% ipython --no-banner

In [1]: import numpy as np

In [2]: np.set_printoptions(suppress=True, linewidth=140)

In [3]: def rd(a):
   ...:     return np.round(a, 3) + 0
   ...: 

In [4]: data = np.load("case2.npy")

In [5]: data
Out[5]: 
array([[ 0.,  0., -1., -7.],
       [ 0.,  0.,  0.,  0.],
       [-1.,  0.,  0.,  0.],
       [-7.,  0.,  0.,  0.]])

In [6]: # rank 2

In [7]: U, sig, vt = np.linalg.svd(data)

In [8]: evecs = vt[:(sig > 1e-8).sum()]

In [9]: rng = np.random.default_rng(8683)

In [10]: x = data[3] + 3 * data[1] + rng.integers(2) * np.eye(4)[0]

In [11]: x
Out[11]: array([-7.,  0.,  0.,  0.])

In [12]: rd(np.linalg.norm(x - evecs.T @ evecs @ x))
Out[12]: np.float64(0.0)

In [13]: print(np.allclose(evecs.T @ evecs @ x, x))
True

In [14]: ev, evecs = np.linalg.eigvalsh(data)
Traceback (most recent call last):
  Cell In[14], line 1
    ev, evecs = np.linalg.eigvalsh(data)
ValueError: too many values to unpack (expected 2)


In [15]: ev, evecs = np.linalg.eigh(data)

In [16]: rd(np.linalg.eigvalsh(data @ data))
Out[16]: array([ 0.,  0., 50., 50.])

In [17]: rd(evecs.T @ evecs)
Out[17]: 
array([[1., 0., 0., 0.],
       [0., 1., 0., 0.],
       [0., 0., 1., 0.],
       [0., 0., 0., 1.]])

In [18]: rd(np.linalg.svd(data, compute_uv=False))
Out[18]: array([7.071, 7.071, 0.   , 0.   ])

In [19]: print(rd(np.linalg.eigvalsh(data + -3 * np.eye(4))))
[-10.071  -3.     -3.      4.071]

In [20]: np.unique(ev.round(6) + 0, return_counts=True)[1]
Out[20]: array([1, 2, 1])

In [21]: print(rd(ev))
[-7.071  0.     0.     7.071]

In [22]: rd(evecs @ np.diag(ev) @ evecs.T)
Out[22]: 
array([[ 0.,  0., -1., -7.],
       [ 0.,  0.,  0.,  0.],
       [-1.,  0.,  0.,  0.],
       [-7.,  0.,  0.,  0.]])

In [23]: hat = np.triu(np.array([[0, 2, 1, 2], [0, 1, 0, 1], [0, 0, 2, 1], [0, 2, 1, 2]]), 1) + np.eye(4)

In [24]: A2 = hat @ data @ np.linalg.inv(hat)

In [25]: np.linalg.matrix_rank(A2)
Out[25]: np.int64(2)

In [26]: rd(np.linalg.det(A2))
Out[26]: np.float64(0.0)

In [27]: m1 = np.load("data.npy")

In [28]: m1
Out[28]: 
array([[ 220,    8,   94,   -6,  -67],
       [   8,  156,  -16, -169,   52],
       [  94,  -16,  162,   -8,  -46],
       [  -6, -169,   -8,  227,  -46],
       [ -67,   52,  -46,  -46,   46]])

In [29]: L = np.linalg.cholesky(m1)

In [30]: rd(m1 / np.sqrt(np.outer(np.diag(m1), np.diag(m1))))
Out[30]: 
array([[ 1.   ,  0.043,  0.498, -0.027, -0.666],
       [ 0.043,  1.   , -0.101, -0.898,  0.614],
       [ 0.498, -0.101,  1.   , -0.042, -0.533],
       [-0.027, -0.898, -0.042,  1.   , -0.45 ],
       [-0.666,  0.614, -0.533, -0.45 ,  1.   ]])

In [31]: rd(np.diag(L) ** 2)
Out[31]: array([220.   , 155.709, 119.415,  38.01 ,   3.574])

In [32]: np.linalg.eigvalsh(m1).min() > 0
Out[32]: np.True_

In [33]: ev, evecs = np.linalg.eig(m1)

In [34]: rd(m1 @ evecs[:, 0] - ev[0] * evecs[:, 0])
Out[34]: array([0., 0., 0., 0., 0.])

In [35]: rd(np.sort(np.linalg.eigvals(np.linalg.inv(m1))))
Out[35]: array([0.003, 0.003, 0.01 , 0.046, 0.44 ])

In [36]: print(rd(np.sort(np.linalg.eigvals(m1 @ m1))))
[     5.173    466.474   9133.381  96909.98  144593.992]

In [37]: rd(np.sort(np.linalg.eigvals(m1.T)))
Out[37]: array([  2.274,  21.598,  95.569, 311.304, 380.255])

In [38]: ev, evecs = np.linalg.eigh(m1)

In [39]: (ev > 1e-8).sum(), (ev < -1e-8).sum()
Out[39]: (np.int64(5), np.int64(0))

In [40]: rd(ev)
Out[40]: array([  2.274,  21.598,  95.569, 311.304, 380.255])

In [41]: print(rd(np.linalg.eigvalsh(m1 @ m1)))
[     5.173    466.474   9133.381  96909.98  144593.992]

In [42]: rd(evecs.T @ m1 @ evecs)
Out[42]: 
array([[  2.274,   0.   ,   0.   ,   0.   ,   0.   ],
       [  0.   ,  21.598,   0.   ,   0.   ,   0.   ],
       [  0.   ,   0.   ,  95.569,   0.   ,   0.   ],
       [  0.   ,   0.   ,   0.   , 311.304,   0.   ],
       [  0.   ,   0.   ,   0.   ,   0.   , 380.255]])

In [43]: np.abs(evecs[:, -1]).round(6).argmax()
Out[43]: np.int64(3)

In [44]: x = np.array([0, -5, 0, 3, -4])

In [45]: y = m1 @ x

In [46]: print(y)
[  210 -1495   240  1710  -582]

In [47]: rd(np.linalg.solve(m1, m1[:, 3]))
Out[47]: array([0., 0., 0., 1., 0.])

In [48]: print(rd(np.linalg.solve(m1, y + m1[:, 0])))
[ 1. -5.  0.  3. -4.]

In [49]: rd(np.linalg.solve(m1.T, m1[1]))
Out[49]: array([0., 1., 0., 0., 0.])

In [50]: print(rd(np.linalg.solve(m1, y)))
[ 0. -5.  0.  3. -4.]

In [51]: Q, r_ = np.linalg.qr(m1)

In [52]: rd(Q.T @ Q)
Out[52]: 
array([[1., 0., 0., 0., 0.],
       [0., 1., 0., 0., 0.],
       [0., 0., 1., 0., 0.],
       [0., 0., 0., 1., 0.],
       [0., 0., 0., 0., 1.]])

In [53]: rd(Q @ r_)
Out[53]: 
array([[ 220.,    8.,   94.,   -6.,  -67.],
       [   8.,  156.,  -16., -169.,   52.],
       [  94.,  -16.,  162.,   -8.,  -46.],
       [  -6., -169.,   -8.,  227.,  -46.],
       [ -67.,   52.,  -46.,  -46.,   46.]])

In [54]: np.trace(Q @ Q.T)
Out[54]: np.float64(5.0)

In [55]: feats = np.load("test0.npy")

In [56]: feats
Out[56]: 
array([[0, 2, 5],
       [0, 0, 0],
       [0, 0, 0]])

In [57]: x = np.array([-3, 6, -8])

In [58]: h1 = np.maximum(feats @ x, 0)

In [59]: np.maximum(feats @ x, 0) - np.maximum(-feats @ x, 0)
Out[59]: array([-28,   0,   0])

In [60]: feats * (h1 > 1e-9)[:, None]
Out[60]: 
array([[0, 0, 0],
       [0, 0, 0],
       [0, 0, 0]])

In [61]: feats.T @ h1
Out[61]: array([0, 0, 0])

In [62]: np.tanh(feats @ x)
Out[62]: array([-1.,  0.,  0.])

In [63]: mat = np.load("x.npy")

In [64]: mat
Out[64]: 
array([[-0.188, -0.119,  0.02 , -0.139, -0.188],
       [ 0.999,  0.67 , -0.955,  0.98 ,  0.08 ],
       [-0.217,  0.291,  0.139,  0.327,  0.604],
       [ 0.273, -0.874, -0.923, -0.01 , -0.997],
       [-0.9  ,  0.319,  0.98 , -0.963,  0.941],
       [ 0.414,  0.47 , -0.914,  0.99 ,  0.397],
       [-0.629, -0.47 , -0.09 , -0.371, -0.706],
       [ 0.544,  0.701, -0.168,  0.864,  0.914],
       [ 0.965,  0.47 ,  0.843, -0.91 ,  0.74 ],
       [-0.993, -0.851,  0.814, -0.984, -0.905],
       [ 0.493,  0.824,  0.658,  0.485,  0.986],
       [-0.951,  0.653, -0.551,  0.989,  0.947],
       [ 0.945,  0.371, -0.954,  0.984, -0.235],
       [ 0.96 ,  0.824,  0.831, -0.438,  0.979],
       [ 1.   , -0.894, -0.89 , -0.975, -1.   ],
       [ 0.896, -0.686, -0.551, -0.735, -0.977],
       [-0.999,  0.291,  0.973, -0.735,  0.978],
       [ 0.987,  0.617, -0.968,  0.994,  0.188],
       [-0.999, -0.701,  0.67 , -0.782, -0.53 ],
       [-0.982,  0.515,  0.804,  0.207,  0.968],
       [ 0.998,  0.686, -0.954,  0.988,  0.273]])

In [65]: u, g = mat[5], mat[20]

In [66]: rd(u @ u)
Out[66]: np.float64(2.365)

In [67]: print(rd(u @ g))
2.694

In [68]: p = (u @ g) / (u @ u) * u

In [69]: rd(p)
Out[69]: array([ 0.472,  0.535, -1.041,  1.128,  0.452])

In [70]: rd(np.linalg.norm(u + g) ** 2 + np.linalg.norm(u - g) ** 2)
Out[70]: np.float64(11.586)

In [71]: x = np.array([-5, 3, -1, -2, -4])

In [72]: y = mat @ x

In [73]: print(rd(np.linalg.solve(mat.T @ mat, mat.T @ y)))
[-5.  3. -1. -2. -4.]

In [74]: rd(np.linalg.pinv(mat) @ mat)
Out[74]: 
array([[1., 0., 0., 0., 0.],
       [0., 1., 0., 0., 0.],
       [0., 0., 1., 0., 0.],
       [0., 0., 0., 1., 0.],
       [0., 0., 0., 0., 1.]])

In [75]: y = y + 0.1 * rng.normal(size=21)

In [76]: rd(y)
Out[76]: 
array([ 1.685, -4.174, -1.269,  0.785,  2.658, -3.456,  5.295, -5.915, -5.316,  7.228, -5.583,  1.587, -3.778, -6.107, -0.906, -0.665,
        2.351, -4.864,  5.807,  1.294, -5.021])

In [77]: beta, *_ = np.linalg.lstsq(mat, y)

In [78]: [round(float(np.linalg.norm(np.linalg.solve(mat.T @ mat + lam * np.eye(5), mat.T @ y))), 2) for lam in (0, 1, 10, 100)]
Out[78]: [7.7, 4.32, 2.72, 0.71]

In [79]: print(rd(np.linalg.norm(y - mat @ beta)))
0.328

In [80]: beta.round()
Out[80]: array([-5.,  3., -1., -2., -4.])

In [81]: rd(beta)
Out[81]: array([-5.035,  3.32 , -0.987, -2.079, -4.189])

In [82]: A2 = np.array([[2, 0, 1, -2, 2, 1],
    ...:     [0, 1, -2, -2, -1, -1],
    ...:     [-1, 2, 0, 1, 0, 0],
    ...:     [0, 1, -1, -1, 0, 0],
    ...:     [0, 1, 1, 1, 0, -2],
    ...:     [0, -1, 2, -2, 0, -2]])

In [83]: A2[-1] = A2[0]

In [84]: J = A2 + 0.05 * np.eye(6)

In [85]: J
Out[85]: 
array([[ 2.05,  0.  ,  1.  , -2.  ,  2.  ,  1.  ],
       [ 0.  ,  1.05, -2.  , -2.  , -1.  , -1.  ],
       [-1.  ,  2.  ,  0.05,  1.  ,  0.  ,  0.  ],
       [ 0.  ,  1.  , -1.  , -0.95,  0.  ,  0.  ],
       [ 0.  ,  1.  ,  1.  ,  1.  ,  0.05, -2.  ],
       [ 2.  ,  0.  ,  1.  , -2.  ,  2.  ,  1.05]])

In [86]: rd(np.linalg.norm(m1, axis=1))
Out[86]: array([248.646, 236.476, 193.69 , 286.89 , 116.366])

In [87]: print(rd(np.linalg.norm(m1, "nuc")))
811.0

In [88]: print(rd(np.linalg.norm(m1) ** 2 / np.linalg.norm(m1, 2) ** 2))
1.737

In [89]: np.linalg.norm(m1, axis=1).argmax()
Out[89]: np.int64(3)

In [90]: print(m1[4] @ m1[2])
-16330

In [91]: print(rd(np.linalg.norm(m1[4], 1)), rd(np.linalg.norm(m1[4], np.inf)))
257.0 67.0

In [92]: print(rd(np.linalg.norm(m1, axis=0)))
[248.646 236.476 193.69  286.89  116.366]

In [93]: rd(np.linalg.norm(m1, 2))
Out[93]: np.float64(380.255)
